In [1]: import numpy as np

In [2]: np.set_printoptions(precision=2, suppress=True, linewidth=100, sign=" ")

In [3]: m1 = np.load("arr.npy")

In [4]: m1
Out[4]: 
array([[ 16,  16,   2,  14,  16,   6],
       [  8,   8,   1,   7,   8,   3]])

In [5]: left, sigma, Vt = np.linalg.svd(m1)

In [6]: np.argmax(sigma[:-1] / (sigma[1:] + 1e-6)) + 1
Out[6]: np.int64(1)

In [7]: B = left[:, :1] @ np.diag(sigma[:1]) @ Vt[:1]

In [8]: np.round(np.linalg.norm(m1 - B, 2), 2), round(float(sigma[1]), 2)
Out[8]: (np.float64(0.0), 0.0)

In [9]: round(float(np.linalg.norm(m1 - B) / np.linalg.norm(m1)), 2)
Out[9]: 0.0

In [10]: np.linalg.matrix_rank(m1, rtol=0.05)
Out[10]: np.int64(1)

In [11]: B = np.array([[0, 0], [0, 1], [0, 1], [1, 1], [0, 1], [0, 0]])

In [12]: np.einsum("ij->j", m1)
Out[12]: array([ 24,  24,   3,  21,  24,   9])

In [13]: m1 @ B
Out[13]: 
array([[ 14,  48],
       [  7,  24]])

In [14]: np.vstack([m1, B.T]).shape
Out[14]: (4, 6)

In [15]: np.linalg.matrix_rank(m1 @ B)
Out[15]: np.int64(1)

In [16]: print(np.linalg.matrix_rank(np.vstack([m1, B.T])))
3

In [17]: np.einsum("ik,kj->ij", m1, B)
Out[17]: 
array([[ 14,  48],
       [  7,  24]])

In [18]: x = np.array([-2, 9, 7, 3, -1, 6])

In [19]: np.einsum("ij,j->i", m1, x)
Out[19]: array([ 188,   94])

In [20]: (m1 * x).sum(axis=1)
Out[20]: array([ 188,   94])

In [21]: m1 @ np.eye(6)[4]
Out[21]: array([ 16.,   8.])

In [22]: m1 @ (2 * x)
Out[22]: array([ 376,  188])

In [23]: np.sign((m1 @ x).round(6))
Out[23]: array([ 1,  1])

In [24]: (m1 @ x).argmax()
Out[24]: np.int64(0)
